% ipython --no-banner

In [1]: import numpy as np

In [2]: np.set_printoptions(precision=1, suppress=True, linewidth=140)

In [3]: def tidy(a):
   ...:     return np.round(a, 1) + 0
   ...: 

In [4]: u = np.array([1, 1, 1, 0])

In [5]: v = np.array([0, 4, 0, 3, 4, 1])

In [6]: mat = np.outer(u, v)

In [7]: mat
Out[7]: 
array([[0, 4, 0, 3, 4, 1],
       [0, 4, 0, 3, 4, 1],
       [0, 4, 0, 3, 4, 1],
       [0, 0, 0, 0, 0, 0]])

In [8]: # rows 0 and 1 are equal

In [9]: tidy(np.trace(np.linalg.pinv(mat) @ mat))
Out[9]: np.float64(1.0)

In [10]: np.allclose(mat[:-1].T @ np.linalg.lstsq(mat[:-1].T, mat[-1])[0], mat[-1])
Out[10]: True

In [11]: J = np.loadtxt("arr.csv", delimiter=",")

In [12]: J
Out[12]: 
array([[-2.,  1.,  1.,  1.],
       [ 1., -2.,  1.,  1.],
       [ 1.,  1., -2.,  1.],
       [ 1.,  1.,  1., -2.]])

In [13]: # symmetric, so the eigenvalues are real

In [14]: rng = np.random.default_rng(26669)

In [15]: labels = rng.permutation(4)

In [16]: out = J[:, labels] * rng.choice([-1, 1], 4)

In [17]: out
Out[17]: 
array([[-1.,  1., -1., -2.],
       [ 2.,  1., -1.,  1.],
       [-1., -2., -1.,  1.],
       [-1.,  1.,  2.,  1.]])

In [18]: left, _, vt = np.linalg.svd(J.T @ out)

In [19]: labels
Out[19]: array([1, 2, 3, 0])

In [20]: np.kron(np.eye(2, dtype=int), out)
Out[20]: 
array([[-1.,  1., -1., -2., -0.,  0., -0., -0.],
       [ 2.,  1., -1.,  1.,  0.,  0., -0.,  0.],
       [-1., -2., -1.,  1., -0., -0., -0.,  0.],
       [-1.,  1.,  2.,  1., -0.,  0.,  0.,  0.],
       [-0.,  0., -0., -0., -1.,  1., -1., -2.],
       [ 0.,  0., -0.,  0.,  2.,  1., -1.,  1.],
       [-0., -0., -0.,  0., -1., -2., -1.,  1.],
       [-0.,  0.,  0.,  0., -1.,  1.,  2.,  1.]])

In [21]: tidy(np.linalg.eigvals(out).sum().real)
Out[21]: np.float64(0.0)

In [22]: tidy(np.linalg.det(out[::-1]))
Out[22]: np.float64(27.0)

In [23]: np.einsum("ii->", out)
Out[23]: np.float64(0.0)

In [24]: tidy(np.linalg.det(2 * out)), tidy(np.linalg.det(out))
Out[24]: (np.float64(432.0), np.float64(27.0))

In [25]: tidy(np.linalg.eigvals(out))
Out[25]: array([-3. , -1.7,  3. ,  1.7])

In [26]: np.einsum("ij,ji->", out, out)
Out[26]: np.float64(24.0)

In [27]: tidy(np.linalg.eigvalsh(J).min())
Out[27]: np.float64(-3.0)

In [28]: np.all(np.linalg.eigvalsh(J) > 0)
Out[28]: np.False_

In [29]: [round(float(np.linalg.det(J[:i, :i])), 2) + 0 for i in range(1, 5)]
Out[29]: [-2.0, 3.0, 0.0, -27.0]

In [30]: out = np.linalg.invert(J)
---------------------------------------------------------------------------
AttributeError                            Traceback (most recent call last)
Cell In[30], line 1
----> 1 out = np.linalg.invert(J)

AttributeError: module 'numpy.linalg' has no attribute 'invert'

In [31]: out = np.linalg.inv(J)

In [32]: np.allclose(out, J.T)
Out[32]: False

In [33]: tidy(np.linalg.inv(out))
Out[33]: 
array([[-2.,  1.,  1.,  1.],
       [ 1., -2.,  1.,  1.],
       [ 1.,  1., -2.,  1.],
       [ 1.,  1.,  1., -2.]])

In [34]: tidy(out)
Out[34]: 
array([[0. , 0.3, 0.3, 0.3],
       [0.3, 0. , 0.3, 0.3],
       [0.3, 0.3, 0. , 0.3],
       [0.3, 0.3, 0.3, 0. ]])

In [35]: data = np.load("a.npy")

In [36]: data
Out[36]: 
array([[0, 1, 2],
       [1, 0, 1],
       [2, 1, 0]])

In [37]: tidy(np.linalg.svd(data, compute_uv=False))
Out[37]: array([2.7, 2. , 0.7])

In [38]: data.shape
Out[38]: (3, 3)

In [39]: np.linalg.matrix_rank(data)
Out[39]: np.int64(3)

In [40]: ev, V = np.linalg.eigh(data)

In [41]: x0 = np.array([2, 3, 2])

In [42]: tidy(V * np.maximum(ev, 0) @ V.T)
Out[42]: 
array([[1.1, 0.8, 1.1],
       [0.8, 0.6, 0.8],
       [1.1, 0.8, 1.1]])

In [43]: tidy(x0 @ data @ x0 / (x0 @ x0)), tidy(ev[0]), tidy(ev[-1])
Out[43]: (np.float64(2.4), np.float64(-2.0), np.float64(2.7))

In [44]: (np.sign(V[:, -1].round(6)) == np.sign(V[0, -1].round(6))).astype(int)
Out[44]: array([1, 1, 1])

In [45]: tidy(V * np.abs(ev) @ V.T)
Out[45]: 
array([[2.2, 0.6, 0.2],
       [0.6, 1.2, 0.6],
       [0.2, 0.6, 2.2]])

In [46]: tidy(np.linalg.eigvalsh(data[1:, 1:]))
Out[46]: array([-1.,  1.])

In [47]: left, s, vt = np.linalg.svd(data, full_matrices=False)

In [48]: tidy(s / s[0])
Out[48]: array([1. , 0.7, 0.3])

In [49]: tidy(left.T @ data @ vt.T)
Out[49]: 
array([[2.7, 0. , 0. ],
       [0. , 2. , 0. ],
       [0. , 0. , 0.7]])

In [50]: (s > 1e-8).sum()
Out[50]: np.int64(3)

In [51]: tidy(left.T @ left)
Out[51]: 
array([[1., 0., 0.],
       [0., 1., 0.],
       [0., 0., 1.]])

In [52]: tidy(vt @ vt.T)
Out[52]: 
array([[1., 0., 0.],
       [0., 1., 0.],
       [0., 0., 1.]])

In [53]: F = np.load("mat.npy")

In [54]: F
Out[54]: 
array([[ 2,  1,  3,  0,  2,  0, -1, -2,  2],
       [ 2, -3, -2,  3, -2, -2,  2,  1,  3],
       [-3,  3,  0, -1,  3,  1,  2,  0, -3],
       [-1,  0,  2,  2, -3, -1, -3,  2, -3],
       [-3, -1,  2, -1,  2, -3,  0,  2, -3],
       [-3,  1, -2, -1, -2, -1,  2,  3, -1],
       [ 0,  0, -3, -3,  3,  0,  0,  3,  3],
       [ 0,  0, -3, -1,  2,  0,  2, -3, -2]])

In [55]: x0 = np.array([2, 1, 5, 9, 5, 9, 0, 0, 8])

In [56]: np.linalg.norm(F @ x0) <= np.linalg.norm(F, 2) * np.linalg.norm(x0) + 1e-9
Out[56]: np.True_

In [57]: F * x0
Out[57]: 
array([[  4,   1,  15,   0,  10,   0,   0,   0,  16],
       [  4,  -3, -10,  27, -10, -18,   0,   0,  24],
       [ -6,   3,   0,  -9,  15,   9,   0,   0, -24],
       [ -2,   0,  10,  18, -15,  -9,   0,   0, -24],
       [ -6,  -1,  10,  -9,  10, -27,   0,   0, -24],
       [ -6,   1, -10,  -9, -10,  -9,   0,   0,  -8],
       [  0,   0, -15, -27,  15,   0,   0,   0,  24],
       [  0,   0, -15,  -9,  10,   0,   0,   0, -16]])

In [58]: (F * x0).sum(axis=1)
Out[58]: array([ 46,  14, -12, -22, -47, -51,  -3, -30])

In [59]: np.einsum("ij,j->i", F, x0)
Out[59]: array([ 46,  14, -12, -22, -47, -51,  -3, -30])

In [60]: np.sign((F @ x0).round(6))
Out[60]: array([ 1,  1, -1, -1, -1, -1, -1, -1])

In [61]: F @ (2 * x0)
Out[61]: array([  92,   28,  -24,  -44,  -94, -102,   -6,  -60])

In [62]: u = np.array([3, -3, 2])

In [63]: np.cross(F[5, :3], F[1, :3])
Out[63]: array([ -8, -10,   7])

In [64]: out = F / np.linalg.norm(F, axis=1, keepdims=True)

In [65]: cov = out @ out.T

In [66]: tidy(cov[5])
Out[66]: array([-0.8,  0. ,  0.3,  0.2,  0.3,  1. ,  0.2,  0. ])

In [67]: tidy(np.degrees(np.arccos(np.clip(cov[5, 1], -1, 1))))
Out[67]: np.float64(87.2)

In [68]: (np.abs(cov) > 0.9).astype(int)
Out[68]: 
array([[1, 0, 0, 0, 0, 0, 0, 0],
       [0, 1, 0, 0, 0, 0, 0, 0],
       [0, 0, 1, 0, 0, 0, 0, 0],
       [0, 0, 0, 1, 0, 0, 0, 0],
       [0, 0, 0, 0, 1, 0, 0, 0],
       [0, 0, 0, 0, 0, 1, 0, 0],
       [0, 0, 0, 0, 0, 0, 1, 0],
       [0, 0, 0, 0, 0, 0, 0, 1]])

In [69]: (cov - 2 * np.eye(8)).round(6).argmax(axis=1)
Out[69]: array([6, 6, 7, 4, 2, 4, 5, 2])

In [70]: tidy(np.linalg.norm(out, axis=1))
Out[70]: array([1., 1., 1., 1., 1., 1., 1., 1.])

In [71]: def softmax(z):
    ...:     e = np.exp(z - z.max(axis=-1, keepdims=True))
    ...:     return e / e.sum(axis=-1, keepdims=True)
    ...: 

In [72]: tidy(softmax(F).sum(axis=1))
Out[72]: array([1., 1., 1., 1., 1., 1., 1., 1.])

In [73]: tidy(softmax(F[5]))
Out[73]: array([0. , 0.1, 0. , 0. , 0. , 0. , 0.2, 0.6, 0. ])

In [74]: att = F @ F.T / np.sqrt(9)

In [75]: tidy(softmax(att))
Out[75]: 
array([[1., 0., 0., 0., 0., 0., 0., 0.],
       [0., 1., 0., 0., 0., 0., 0., 0.],
       [0., 0., 1., 0., 0., 0., 0., 0.],
       [0., 0., 0., 1., 0., 0., 0., 0.],
       [0., 0., 0., 0., 1., 0., 0., 0.],
       [0., 0., 0., 0., 0., 1., 0., 0.],
       [0., 0., 0., 0., 0., 0., 1., 0.],
       [0., 0., 0., 0., 0., 0., 0., 1.]])

In [76]: tidy(softmax(att + np.triu(np.full(att.shape, -np.inf), 1)))
Out[76]: 
array([[1., 0., 0., 0., 0., 0., 0., 0.],
       [0., 1., 0., 0., 0., 0., 0., 0.],
       [0., 0., 1., 0., 0., 0., 0., 0.],
       [0., 0., 0., 1., 0., 0., 0., 0.],
       [0., 0., 0., 0., 1., 0., 0., 0.],
       [0., 0., 0., 0., 0., 1., 0., 0.],
       [0., 0., 0., 0., 0., 0., 1., 0.],
       [0., 0., 0., 0., 0., 0., 0., 1.]])

In [77]: u = np.array([-6, 4, 5, 6, -5, -4, 2, -7])

In [78]: feats = u[np.abs(np.subtract.outer(np.arange(8), np.arange(8)))]

In [79]: feats
Out[79]: 
array([[-6,  4,  5,  6, -5, -4,  2, -7],
       [ 4, -6,  4,  5,  6, -5, -4,  2],
       [ 5,  4, -6,  4,  5,  6, -5, -4],
       [ 6,  5,  4, -6,  4,  5,  6, -5],
       [-5,  6,  5,  4, -6,  4,  5,  6],
       [-4, -5,  6,  5,  4, -6,  4,  5],
       [ 2, -4, -5,  6,  5,  4, -6,  4],
       [-7,  2, -4, -5,  6,  5,  4, -6]])

In [80]: # symmetric

In [81]: x0 = np.array([-1, 6, 7, 4, -2, 9, -5, -6])

In [82]: target = feats @ x0

In [83]: target
Out[83]: array([ 95, -41,  86,  65,  79, -76,  -5,  20])

In [84]: tidy(np.linalg.solve(feats, feats[:, 1]))
Out[84]: array([0., 1., 0., 0., 0., 0., 0., 0.])

In [85]: tidy(np.linalg.solve(feats, -1 * target))
Out[85]: array([ 1., -6., -7., -4.,  2., -9.,  5.,  6.])
